In [1]: import numpy as np

In [2]: import numpy.linalg as la

In [3]: np.set_printoptions(precision=2, suppress=True, linewidth=160)

In [4]: A = 4 * np.eye(3) + np.eye(3, k=1)

In [5]: print(A)
[[4. 1. 0.]
 [0. 4. 1.]
 [0. 0. 4.]]

In [6]: ang = np.radians(72)

In [7]: R = np.eye(3)

In [8]: R[2, 2] = R[0, 0] = np.cos(ang)

In [9]: R[2, 0], R[0, 2] = -np.sin(ang), np.sin(ang)

In [10]: print(R)
[[ 0.31  0.    0.95]
 [ 0.    1.    0.  ]
 [-0.95  0.    0.31]]

In [11]: Y = A @ R.T

In [12]: print(la.svd(A, compute_uv=False), la.svd(Y, compute_uv=False))
[4.74 4.06 3.33] [4.74 4.06 3.33]

In [13]: print(np.allclose(la.norm(A, axis=1), la.norm(Y, axis=1)))
True

In [14]: print(np.allclose(A @ A.T, Y @ Y.T))
True

In [15]: print(la.matrix_power(A - np.diag(np.diag(A)), 3))
[[0. 0. 0.]
 [0. 0. 0.]
 [0. 0. 0.]]

In [16]: print(A @ A)
[[16.  8.  1.]
 [ 0. 16.  8.]
 [ 0.  0. 16.]]

In [17]: print(np.sort(la.eigvals(A)))
[4. 4. 4.]

In [18]: print(np.prod(np.diag(A)), round(float(la.det(A)), 2))
64.0 64.0

In [19]: Q = A.astype(float).copy()

In [20]: for j in range(3):
    ...:     Q[:, j] -= Q[:, :j] @ (Q[:, :j].T @ Q[:, j])
    ...:     Q[:, j] /= la.norm(Q[:, j])
    ...: 

In [21]: print(Q.T @ Q)
[[1. 0. 0.]
 [0. 1. 0.]
 [0. 0. 1.]]

In [22]: print(Q.T @ A)
[[4. 1. 0.]
 [0. 4. 1.]
 [0. 0. 4.]]

In [23]: evals, V = la.eig(A)

In [24]: print(evals)
[4. 4. 4.]

In [25]: print(np.prod(evals))
64.0

In [26]: print(A @ V[:, 0] - evals[0] * V[:, 0])
[0. 0. 0.]

In [27]: Q, R = la.qr(A)

In [28]: print(Q.T @ Q)
[[1. 0. 0.]
 [0. 1. 0.]
 [0. 0. 1.]]

In [29]: print(Q)
[[ 1.  0.  0.]
 [-0.  1.  0.]
 [-0. -0.  1.]]

In [30]: print(np.abs(np.diag(R)))
[4. 4. 4.]

In [31]: print(Q.shape, R.shape)
(3, 3) (3, 3)

In [32]: feats = np.loadtxt("sample8.csv", delimiter=",")

In [33]: print(feats)
[[-2. -3.  0.]
 [-3. -2.  0.]
 [ 0.  0. -2.]]

In [34]: rng = np.random.default_rng(945560)

In [35]: labels = rng.permutation(3)

In [36]: Y = feats[:, labels] * rng.choice([-1, 1], 3)

In [37]: print(Y)
[[-0.  3. -2.]
 [-0.  2. -3.]
 [ 2. -0.  0.]]

In [38]: left, _, Vt = la.svd(feats.T @ Y)

In [39]: print(np.round(la.lstsq(feats, Y)[0], 2) + 0)
[[ 0.  0.  1.]
 [ 0. -1.  0.]
 [-1.  0.  0.]]

In [40]: print(np.round(left @ Vt, 2) + 0)
[[ 0.  0.  1.]
 [ 0. -1.  0.]
 [-1.  0.  0.]]

In [41]: print(labels)
[2 1 0]

In [42]: vec = np.array([3, -3, -2])

In [43]: y = Y @ vec

In [44]: coef, lr = np.zeros(3), 1 / la.norm(Y, 2) ** 2

In [45]: for i in range(8):
    ...:     coef -= lr * Y.T @ (Y @ coef - y)
    ...:     if i % 2 == 0: print(i, round(la.norm(Y @ coef - y), 2))
    ...: 
0 6.08
2 4.74
4 3.82
6 3.19

In [46]: print(round(float(la.cond(Y)), 2))
5.0

In [47]: print(coef)
[ 2.26 -1.2  -0.2 ]

In [48]: Q, _ = la.qr(np.array([[1.1, 0.8, -0.8], [1.9, -1.8, -0.4], [0.2, -0.6, 1.1]]))

In [49]: M = -1 * Q

In [50]: print(M)
[[ 0.5  -0.84 -0.21]
 [ 0.86  0.46  0.22]
 [ 0.09  0.29 -0.95]]

In [51]: blk = np.stack([feats, -2 * feats, feats[::-1]])

In [52]: print((blk @ feats.T).shape)
(3, 3, 3)

In [53]: print(blk.sum(axis=0))
[[ 2.  3. -2.]
 [ 0.  0.  0.]
 [-2. -3.  2.]]

In [54]: print(la.norm(blk, axis=(1, 2)))
[ 5.48 10.95  5.48]

In [55]: W = np.array([[1, 0, 0, 9, 9, 8], [8, 8, 4, 0, 9, 1], [2, 8, 1, 6, 5, 4]])

In [56]: coef = np.array([2, 1, 1, 1, 2, 1])

In [57]: act = np.maximum(M @ W + coef, 0)

In [58]: print(act)
[[ 0.    0.    0.    4.22  0.    3.3 ]
 [ 6.95  6.43  3.05 10.09 14.97  9.24]
 [ 2.54  0.    1.22  0.    0.7   0.  ]]

In [59]: print((act > 0).mean(axis=0))
[0.67 0.33 0.67 0.67 0.67 0.67]

In [60]: cent = np.array([[0, 0], [0, 0], [0, 0], [0, 0], [0, 0], [3, 1]])

In [61]: print(W @ cent)
[[24  8]
 [ 3  1]
 [12  4]]

In [62]: labels = rng.permutation(3)

In [63]: print(labels)
[2 0 1]

In [64]: Y = M[labels][:, labels]

In [65]: print(Y)
[[-0.95  0.09  0.29]
 [-0.21  0.5  -0.84]
 [ 0.22  0.86  0.46]]

In [66]: print(np.allclose(Y, M))
False

In [67]: Q, V = la.qr(M[:, :1])[0], la.qr(M[:, 1:])[0]

In [68]: sv = la.svd(Q.T @ V, compute_uv=False)

In [69]: print((sv > 0.9).sum())
0

In [70]: print(np.round(la.norm(Q @ Q.T - V @ V.T, 2), 2))
1.0

In [71]: def softmax(z):
    ...:     e = np.exp(z - z.max(axis=-1, keepdims=True))
    ...:     return e / e.sum(axis=-1, keepdims=True)
    ...: 

In [72]: print(softmax(M[1] + -2))
[0.46 0.3  0.24]

In [73]: print(np.round(softmax(10 * M[1]), 2) + 0)
[0.98 0.02 0.  ]

In [74]: print(softmax(M[1]))
[0.46 0.3  0.24]

In [75]: print(softmax(M).sum(axis=1))
[1. 1. 1.]

In [76]: att = M @ M.T / np.sqrt(3)

In [77]: print(softmax(att).round(6).argmax(axis=1))
[0 1 2]

In [78]: print(softmax(att))
[[0.47 0.26 0.26]
 [0.26 0.47 0.26]
 [0.26 0.26 0.47]]

In [79]: print(softmax(att + np.triu(np.full(att.shape, -np.inf), 1)))
[[1.   0.   0.  ]
 [0.36 0.64 0.  ]
 [0.26 0.26 0.47]]
